% python3 -q
>>> import numpy as np
>>> from numpy import linalg as LA
>>> np.set_printoptions(precision=1, suppress=True, linewidth=100, legacy="1.25")
>>> rd = lambda a: np.round(a, 1) + 0
>>> K = np.loadtxt("layer3.csv", delimiter=",")
>>> rd(K)
array([[0.3, 0.3, 0.3, 0. ],
       [0.3, 0.3, 0.3, 0. ],
       [0. , 0. , 1. , 0. ],
       [0.3, 0.3, 0. , 0.3]])
>>> # row-stochastic, so 1 is an eigenvalue
>>> np.unique(K.round(6), axis=0).shape
(3, 4)
>>> try:
...     LA.inv(K)
... except LA.LinAlgError as e:
...     print(repr(e))
... 
LinAlgError('Singular matrix')
>>> np.allclose(K[:-1].T @ LA.lstsq(K[:-1].T, K[-1])[0], K[-1])
False
>>> Uu, sv, Vh = LA.svd(K)
>>> evecs = Vh[:(sv > 1e-8).sum()]
>>> rng = np.random.default_rng(5039)
>>> x = K[2] + -2 * K[0] + rng.integers(2) * np.eye(4)[0]
>>> print(rd(x))
[ 0.3 -0.7  0.3  0. ]
>>> rd(np.diag(evecs.T @ evecs))
array([0.5, 0.5, 1. , 1. ])
>>> rd(evecs.T @ evecs)
array([[0.5, 0.5, 0. , 0. ],
       [0.5, 0.5, 0. , 0. ],
       [0. , 0. , 1. , 0. ],
       [0. , 0. , 0. , 1. ]])
>>> A2 = np.array([[2, 2], [1, 2], [2, 0]])
>>> mat = A2.T @ A2
>>> mat
array([[9, 6],
       [6, 8]])
>>> # equal to its transpose
>>> evals, evecs = LA.eigh(mat)
>>> x = np.array([1, 2])
>>> rd(evecs * np.sqrt(evals) @ evecs.T)
array([[2.8, 1.1],
       [1.1, 2.6]])
>>> M = np.load("arr.npy")
>>> M
array([[ 0, -9,  0,  0,  0,  0],
       [-5, -3,  0,  0,  0,  0],
       [ 9, -1,  0,  0,  0,  0],
       [ 0,  0,  0, -9,  0,  0],
       [ 0,  0, -5, -3,  0,  0],
       [ 0,  0,  9, -1,  0,  0],
       [ 0,  0,  0,  0,  0, -9],
       [ 0,  0,  0,  0, -5, -3],
       [ 0,  0,  0,  0,  9, -1]])
>>> w1 = np.array([[1, 2, 3, 0, 3, 3],
...     [3, 3, 1, 3, 2, 3],
...     [3, 3, 3, 0, 0, 3],
...     [3, 2, 3, 1, 3, 0],
...     [3, 0, 2, 2, 0, 3],
...     [0, 3, 0, 2, 2, 0]])
>>> c = np.array([2, -1, -2, -2, 1, 1])
>>> act = np.maximum(M @ w1 + c, 0)
>>> print(act)
[[ 0  0  0  0  0  0]
 [ 0  0  0  0  0  0]
 [ 8 14 24  0 26 25]
 [ 0  0  0  0  0  1]
 [ 0  0  0  0  0  0]
 [26 24 22  0  0 28]
 [ 2  0  0  0  0  1]
 [ 0  0  0  0  0  0]
 [29  0 16 14  0 28]]
>>> (act > 0).astype(int)
array([[0, 0, 0, 0, 0, 0],
       [0, 0, 0, 0, 0, 0],
       [1, 1, 1, 0, 1, 1],
       [0, 0, 0, 0, 0, 1],
       [0, 0, 0, 0, 0, 0],
       [1, 1, 1, 0, 0, 1],
       [1, 0, 0, 0, 0, 1],
       [0, 0, 0, 0, 0, 0],
       [1, 0, 1, 1, 0, 1]])
>>> W2 = np.array([[2, -5], [5, -2], [5, -4], [-2, -4], [-4, -2], [0, -2]])
>>> w1 @ W2
array([[ 15, -33],
       [ 12, -47],
       [ 36, -39],
       [ 17, -41],
       [ 12, -37],
       [  3, -18]])
>>> x = np.array([3, 1, 1, 2, 3, 3])
>>> rhs = M @ x
>>> rhs
array([ -9, -18,  26, -18, -11,   7, -27, -24,  24])
>>> rhs = rhs + 0.1 * rng.normal(size=9)
>>> print(rd(rhs))
[ -8.9 -18.   26.  -18.1 -11.    7.1 -27.  -24.   24.1]
>>> c, *_ = LA.lstsq(M, rhs)
>>> rd(M.T @ (rhs - M @ c))
array([0., 0., 0., 0., 0., 0.])
>>> rd(c)
array([3., 1., 1., 2., 3., 3.])
>>> c.round()
array([3., 1., 1., 2., 3., 3.])
>>> A2 = np.c_[M[:, :2] @ np.array([[-1, 5], [-4, 0]]), np.array([-1, -1, -1, -1, 0, 3, 3, 3, 0])]
>>> print(A2)
[[ 36   0  -1]
 [ 17 -25  -1]
 [ -5  45  -1]
 [  0   0  -1]
 [  0   0   0]
 [  0   0   3]
 [  0   0   3]
 [  0   0   3]
 [  0   0   0]]
>>> LA.matrix_rank(np.c_[M, A2])
7
>>> E = np.load("out3.npy")
>>> print(rd(E))
[[-1.3 -0.4 -1.4]
 [-4.3 -0.6 -4.3]
 [ 0.2  0.  -0.1]
 [-4.1 -0.8 -4.6]
 [-2.9 -0.2 -3. ]
 [-1.3 -0.1 -1.4]
 [-4.3 -0.4 -4.5]
 [-1.5 -0.2 -1.5]
 [ 0.   0.   0. ]
 [-2.7 -0.4 -3. ]
 [-2.8 -0.3 -3. ]
 [-1.5 -0.2 -1.6]
 [-3.  -0.4 -3.2]
 [-1.5 -0.3 -1.4]
 [-4.1 -0.7 -4.5]
 [-2.8 -0.5 -3. ]
 [-1.5 -0.2 -1.2]
 [-4.1 -0.6 -4.6]
 [-2.9 -0.5 -3.1]
 [-1.4 -0.4 -1.3]
 [-2.9 -0.4 -2.9]
 [-2.8 -0.3 -3. ]
 [ 0.   0.1  0. ]
 [ 0.2  0.   0. ]
 [-4.1 -0.7 -4.5]]
>>> Xs = E - E.mean(axis=0)
>>> evecs = LA.svd(Xs)[2][:1]
>>> A2 = Xs - Xs @ evecs.T @ evecs
>>> rd(A2.std(axis=0))
array([0.1, 0.1, 0.1])
>>> LA.norm(A2, axis=1).round(6).argmax()
16
>>> rd(LA.norm(A2) / LA.norm(Xs))
0.1
>>> print(rd(np.cov(Xs @ evecs.T, rowvar=False)))
4.7
>>> LA.matrix_rank(E, rtol=0.1)
1
>>> np.argsort(-LA.norm(E, axis=0).round(6), kind="stable")[:3]
array([2, 0, 1])
>>> A2 = M + rng.integers(-2, 3, (9, 3)) @ rng.integers(-2, 3, (3, 6))
>>> print(A2)
[[ -2  -9  -3   2   1   6]
 [ -7  -5   0   0  -3   6]
 [ 11   1   0   0   3  -6]
 [ -2   2   2 -11  -1  -2]
 [  2  -2   1  -7  -5  -6]
 [  0   0   9  -1   0   0]
 [  6  -6   2   0  -3 -11]
 [  0  -2  -5   4  -3   5]
 [  6  -6   2   0   6  -3]]
>>> LA.matrix_rank(A2 - M, tol=1e-8)
3
>>> np.abs(A2 - M).sum(axis=1)
array([14, 13, 13, 11, 25,  0, 19, 21, 19])
>>> W2 = 10 * np.array([[0.7, 0.9, -1.2], [0.3, 1.5, -0.1], [-0.8, 0.6, 0.0]])
>>> idx = rng.integers(0, 3, 18)
>>> F = W2[idx] + rng.normal(size=(18, 3))
>>> rd(F)
array([[ -8.5,   6.7,   1.6],
       [  3.3,  15.9,  -1.7],
       [  6.7,   8.1, -12.3],
       [ -7.8,   6.8,  -1.4],
       [  3.1,  14. ,  -0.2],
       [  2.7,  13.8,  -1.1],
       [  6.2,   9.9, -12.1],
       [ -5.9,   6.6,  -2. ],
       [  1.8,  15.6,  -0.6],
       [  7.5,   9. , -12.3],
       [  1.8,  15.1,   0. ],
       [  7.1,   8.8, -10.8],
       [ -7.6,   6.3,  -2.9],
       [  3. ,  16.2,  -2.1],
       [  7.1,   8.9, -10.8],
       [  7.9,   7.7, -11.7],
       [  6.9,   7.1, -12.6],
       [  1.5,  15.9,  -1.7]])
>>> Xs = F - F.mean(axis=1)
Traceback (most recent call last):
  File "<python-input-64>", line 1, in <module>
    Xs = F - F.mean(axis=1)
         ~~^~~~~~~~~~~~~~~~
ValueError: operands could not be broadcast together with shapes (18,3) (18,) 
>>> Xs = F - F.mean(axis=0)
>>> Uu, sv, Vh = LA.svd(Xs, full_matrices=False)
>>> LA.matrix_rank(Xs)
3
>>> print(np.searchsorted(np.cumsum(sv ** 2) / (sv ** 2).sum(), 0.9) + 1)
2
>>> rd(Xs.mean(axis=0))
array([0., 0., 0.])
>>> print(rd(sv))
[30.1 19.7  3.5]
